$ python -q
>>> import numpy as np
>>> from numpy import linalg as LA
>>> np.set_printoptions(precision=2, suppress=True, linewidth=160, floatmode="fixed")
>>> def rnd(a):
...     return np.round(a, 2) + 0
... 
>>> J = np.load("w.npy")
>>> J
array([[-12.19,   1.77,  -6.95],
       [ -0.32,   1.93,  15.38],
       [ -5.15,  29.26,  -8.41],
       [  5.32, -13.30,  19.30],
       [-10.45,   1.80,  16.39],
       [-13.12,   5.08,   4.36],
       [ -0.41,   1.19, -12.31],
       [  5.96,   3.56,  -6.43],
       [ -1.22, -14.86, -16.90],
       [-15.31,   4.16,  31.41],
       [-23.56,  19.81,  22.58],
       [  0.35,   6.61, -19.77],
       [  7.24,  -6.41, -28.66],
       [ -9.05,  11.81,  -2.64],
       [ -5.53,  -8.89,   2.07],
       [ -8.94,   1.23,  -2.23],
       [  6.19,  17.91, -10.38],
       [ 20.04,   6.09,  39.25],
       [  1.94,   6.56,  10.19],
       [-13.90, -12.92, -30.06],
       [-13.20,  -0.52, -26.73],
       [  5.69, -17.38, -26.65],
       [-17.89, -10.30,  31.92],
       [-12.78,  -9.40, -13.04],
       [ 20.51,  -2.23, -21.73],
       [  3.27, -13.86,  -7.18],
       [ -0.82,  -5.89,  20.05],
       [-14.26,   9.91,   6.19],
       [ 13.34,   9.44,  25.49],
       [ 32.80,   4.64,  -1.00],
       [ -5.67,  19.11, -28.47],
       [  8.88,   7.68,  -8.19],
       [ -8.87,  -7.09,  -9.07],
       [  2.67,   4.22,  12.48]])
>>> Ac = (J - J.mean(axis=0)) / J.std(axis=0)
>>> rnd(Ac.std(axis=0))
array([1.00, 1.00, 1.00])
>>> coef = LA.lstsq(np.delete(Ac, 0, axis=1), Ac[:, 0])[0]
>>> rnd(1 - np.var(Ac[:, 0] - np.delete(Ac, 0, axis=1) @ coef))
np.float64(0.0)
>>> rnd(coef)
array([-0.02, -0.04])
>>> np.abs(coef).argmax()
np.int64(1)
